$ python -q
>>> import numpy as np
>>> from numpy import linalg as LA
>>> np.set_printoptions(precision=1, suppress=True, linewidth=100, sign=" ")
>>> q, _ = LA.qr(np.array([[0.9, -0.6, 0.5, 2.5],
...     [1.2, -1.1, 0.6, 0.9],
...     [-0.1, -1.4, 0.2, -0.5],
...     [-0.6, -1.4, 1.5, -1.1]]))
>>> A = q[:, :2]
>>> A
array([[-0.6, -0.1],
       [-0.7, -0.3],
       [ 0.1, -0.6],
       [ 0.4, -0.7]])
>>> T = np.stack([A, -1 * A, A[::-1]])
>>> LA.matrix_rank(T)
array([ 2,  2,  2])
>>> T.shape
(3, 4, 2)
>>> LA.matrix_rank(T.reshape(3, -1))
np.int64(2)
>>> (T @ A.T).shape
(3, 4, 4)
>>> f, v = A[3], A[2]
>>> np.round(f @ f, 1)
np.float64(0.6)
>>> p = (f @ v) / (f @ f) * f
>>> np.round(np.outer(f, v), 1) + 0
array([[ 0. , -0.2],
       [ 0. ,  0.4]])
>>> LA.matrix_rank(np.outer(f, v))
np.int64(1)
>>> A.shape
(4, 2)
>>> np.count_nonzero(A)
np.int64(8)
>>> LA.svd(A, compute_uv=False)
array([ 1.,  1.])
>>> np.round(np.abs(A).max(), 1)
np.float64(0.7)
>>> round(LA.norm(A), 1)
np.float64(1.4)
>>> A2 = np.c_[A[:, :1] @ np.array([[2]]), np.array([0, 0, 3, 3])]
>>> A2
array([[-1.1,  0. ],
       [-1.5,  0. ],
       [ 0.1,  3. ],
       [ 0.7,  3. ]])
>>> np.round(LA.norm(A2 - A @ LA.lstsq(A, A2)[0], axis=0), 1) + 0
array([ 0. ,  0.6])
>>> LA.matrix_rank(A2)
np.int64(2)
>>> sigma = 3 * 0.5 ** np.arange(5)
>>> rng = np.random.default_rng(512)
>>> data = rng.normal(size=(25, 5)) * rng.permutation(sigma)
>>> data.round(1) + 0
array([[ 1. , -0.6, -0.1,  3.3, -0.3],
       [ 0.2,  0.1, -0.7, -1. , -0.1],
       [-2. , -0.3, -0.5, -1.4,  0. ],
       [-1.1,  0.7,  0.1,  0.1,  0.2],
       [-2.4, -1.1, -0.4,  0.9, -0.3],
       [-3.2, -1.5,  0. ,  0.8, -0.3],
       [ 0. ,  0.2, -0.3,  0.1,  0.1],
       [ 1.3, -1.3, -0.6,  1.4, -0.3],
       [ 0.3, -0.5,  0. , -1.9,  0. ],
       [ 4. , -0.9, -0.6, -1.9,  0.6],
       [ 2.9,  1.2,  0. , -0.6,  0. ],
       [ 1.2,  0.5,  0.8,  2. , -0.2],
       [-1. ,  1. , -0.2, -1.1, -0.1],
       [-5.5, -0.1,  0.5, -0.5,  0.1],
       [-2.8, -0.1, -0.1,  1.9,  0.3],
       [ 7.2,  1.2, -0.3,  0.1, -0.1],
       [-0.5, -0.6, -0.6,  0.2,  0.1],
       [-0.2, -1.4,  0.9,  1.7, -0.1],
       [-3.8,  0. ,  0.6,  1.5, -0.1],
       [-0.2,  0.7,  0. , -0.4, -0.1],
       [ 1.1,  0.6,  0.4,  0.2,  0. ],
       [-1.8, -0.6, -0.2,  2.5,  0. ],
       [-0.3,  0.1, -0.2,  2.4,  0.1],
       [ 1.2, -0.2,  0. ,  3.3,  0.1],
       [ 0.9, -0.4,  0.3, -0.4, -0.3]])
>>> proj = data @ LA.solve(data.T @ data, data.T)
>>> np.round(LA.eigvalsh(proj), 1) + 0
array([ 0.,  0.,  0.,  0.,  0.,  0.,  0.,  0.,  0.,  0.,  0.,  0.,  0.,  0.,  0.,  0.,  0.,  0.,
        0.,  0.,  1.,  1.,  1.,  1.,  1.])
>>> np.round(np.diag(proj), 1) + 0
array([ 0.2,  0.1,  0.1,  0.1,  0.2,  0.2,  0. ,  0.3,  0.1,  0.6,  0.1,  0.2,  0.2,  0.2,  0.2,
        0.4,  0.1,  0.4,  0.2,  0.1,  0.1,  0.2,  0.2,  0.2,  0.2])
>>> LA.matrix_rank(np.eye(25) - proj)
np.int64(20)
>>> np.round(np.trace(proj), 1)
np.float64(5.0)
>>> f, v = data[13], data[4]
>>> round(float(f @ v), 1)
12.5
>>> round(float(f @ f), 1)
31.2
>>> p = (f @ v) / (f @ f) * f
>>> np.round(LA.norm(f + v) ** 2 + LA.norm(f - v) ** 2, 1)
np.float64(78.1)
>>> def softmax(z):
...     e = np.exp(z - z.max(axis=-1, keepdims=True))
...     return e / e.sum(axis=-1, keepdims=True)
... 
>>> np.round(softmax(data[14] + 2), 1) + 0
array([ 0. ,  0.1,  0.1,  0.7,  0.1])
>>> np.round(softmax(data[14]), 1) + 0
array([ 0. ,  0.1,  0.1,  0.7,  0.1])
>>> att = data @ data.T / np.sqrt(5)
>>> np.round(softmax(att)[14] @ data, 1) + 0
array([-4.2, -0.2,  0.4,  0.6,  0. ])
>>> softmax(att).round(6).argmax(axis=1)
array([  0,   9,  13,  13,  13,  13,  15,  15,   9,  15,  15,  15,  13,  13,  13,  15,   5,   0,
        13,  12,  15,  18,   0,  23,  15])
>>> z = data[:, 3] > np.median(data[:, 3])
>>> f = data[z].mean(axis=0) - data[~z].mean(axis=0)
>>> z.astype(int)
array([ 1,  0,  0,  0,  1,  1,  0,  1,  0,  0,  0,  1,  0,  0,  1,  0,  1,  1,  1,  0,  0,  1,  1,
        1,  0])
>>> np.argsort(-np.abs(f).round(6), kind="stable")
array([ 3,  0,  1,  2,  4])
>>> Ac = data - data.mean(axis=0)
>>> U, sigma, Vt = LA.svd(Ac, full_matrices=False)
>>> np.round(np.abs(Vt[-1]), 1) + 0
array([ 0. ,  0. ,  0.1,  0. ,  1. ])
>>> np.searchsorted(np.cumsum(sigma ** 2) / (sigma ** 2).sum(), 0.9) + 1
np.int64(2)
>>> np.round(Vt[0] * np.sign(Vt[0, np.abs(Vt[0]).argmax()]), 1) + 0
array([ 1. ,  0.1,  0. , -0.1,  0. ])
>>> np.round((sigma ** 2).sum() ** 2 / (sigma ** 4).sum(), 1)
np.float64(1.8)
>>> (np.sign(U[:, 0]) == np.sign(U[0, 0])).astype(int)
array([ 1,  1,  0,  0,  0,  0,  1,  1,  1,  1,  1,  1,  0,  0,  0,  1,  0,  0,  0,  1,  1,  0,  0,
        1,  1])
>>> np.round(sigma ** 2 / (sigma ** 2).sum(), 1) + 0
array([ 0.7,  0.2,  0.1,  0. ,  0. ])
